% python3 -q
>>> import numpy as np
>>> import numpy.linalg as la
>>> np.set_printoptions(precision=2, suppress=True, linewidth=160)
>>> arr = np.loadtxt("a.csv", delimiter=",")
>>> print(arr.round(2) + 0)
[[-0.35 -0.01 -0.2  -0.03  0.16 -0.34  0.68 -0.17 -0.37 -0.08 -0.24]
 [-0.03 -0.28 -0.04 -0.13 -0.7  -0.32  0.03  0.01 -0.22  0.35  0.37]
 [ 0.29  0.08 -0.13 -0.3   0.49 -0.15  0.    0.37 -0.35  0.02  0.53]
 [-0.21 -0.06  0.22 -0.04  0.07 -0.23 -0.62 -0.26 -0.56 -0.24 -0.15]
 [-0.43  0.17  0.07 -0.23 -0.25  0.21  0.1   0.11  0.09 -0.66  0.39]
 [-0.03  0.47 -0.35 -0.04 -0.3   0.01 -0.15  0.56 -0.22  0.03 -0.42]
 [-0.08 -0.17 -0.11  0.13 -0.02  0.79  0.09 -0.07 -0.5   0.19  0.08]
 [-0.53  0.19 -0.24  0.57  0.18 -0.13 -0.19  0.05  0.11  0.26  0.36]
 [ 0.03  0.73  0.13 -0.28 -0.05  0.07  0.04 -0.49 -0.03  0.32  0.13]
 [ 0.45  0.25  0.24  0.64 -0.19 -0.1   0.2  -0.02 -0.25 -0.3   0.15]
 [-0.27  0.04  0.79 -0.01  0.08  0.01  0.16  0.43 -0.06  0.29 -0.09]]
>>> # columns are unit length and at right angles
>>> print(round(float(np.abs(la.eigvals(arr)).max()), 2))
1.0
>>> print(round(float(np.trace(arr)), 2))
-1.31
>>> arr.inv()
Traceback (most recent call last):
  File "<python-input-8>", line 1, in <module>
    arr.inv()
    ^^^^^^^
AttributeError: 'numpy.ndarray' object has no attribute 'inv'
>>> print(np.allclose(arr @ arr.T, arr.T @ arr))
True
>>> print(np.sort(np.abs(la.eigvals(arr))))
[1. 1. 1. 1. 1. 1. 1. 1. 1. 1. 1.]
>>> O, V = la.qr(arr[:, :10])[0], la.qr(arr[:, 10:])[0]
>>> sigma = la.svd(O.T @ V, compute_uv=False)
>>> print(sigma.round(2) + 0)
[0.]
>>> print(np.degrees(np.arccos(sigma.clip(0, 1))))
[90.]
>>> print(np.round(la.pinv(arr), 2) + 0)
[[-0.35 -0.03  0.29 -0.21 -0.43 -0.03 -0.08 -0.53  0.03  0.45 -0.27]
 [-0.01 -0.28  0.08 -0.06  0.17  0.47 -0.17  0.19  0.73  0.25  0.04]
 [-0.2  -0.04 -0.13  0.22  0.07 -0.35 -0.11 -0.24  0.13  0.24  0.79]
 [-0.03 -0.13 -0.3  -0.04 -0.23 -0.04  0.13  0.57 -0.28  0.64 -0.01]
 [ 0.16 -0.7   0.49  0.07 -0.25 -0.3  -0.02  0.18 -0.05 -0.19  0.08]
 [-0.34 -0.32 -0.15 -0.23  0.21  0.01  0.79 -0.13  0.07 -0.1   0.01]
 [ 0.68  0.03  0.   -0.62  0.1  -0.15  0.09 -0.19  0.04  0.2   0.16]
 [-0.17  0.01  0.37 -0.26  0.11  0.56 -0.07  0.05 -0.49 -0.02  0.43]
 [-0.37 -0.22 -0.35 -0.56  0.09 -0.22 -0.5   0.11 -0.03 -0.25 -0.06]
 [-0.08  0.35  0.02 -0.24 -0.66  0.03  0.19  0.26  0.32 -0.3   0.29]
 [-0.24  0.37  0.53 -0.15  0.39 -0.42  0.08  0.36  0.13  0.15 -0.09]]
>>> print(la.norm(arr, axis=0))
[1. 1. 1. 1. 1. 1. 1. 1. 1. 1. 1.]
>>> print(np.round(arr.T @ arr, 2) + 0)
[[1. 0. 0. 0. 0. 0. 0. 0. 0. 0. 0.]
 [0. 1. 0. 0. 0. 0. 0. 0. 0. 0. 0.]
 [0. 0. 1. 0. 0. 0. 0. 0. 0. 0. 0.]
 [0. 0. 0. 1. 0. 0. 0. 0. 0. 0. 0.]
 [0. 0. 0. 0. 1. 0. 0. 0. 0. 0. 0.]
 [0. 0. 0. 0. 0. 1. 0. 0. 0. 0. 0.]
 [0. 0. 0. 0. 0. 0. 1. 0. 0. 0. 0.]
 [0. 0. 0. 0. 0. 0. 0. 1. 0. 0. 0.]
 [0. 0. 0. 0. 0. 0. 0. 0. 1. 0. 0.]
 [0. 0. 0. 0. 0. 0. 0. 0. 0. 1. 0.]
 [0. 0. 0. 0. 0. 0. 0. 0. 0. 0. 1.]]
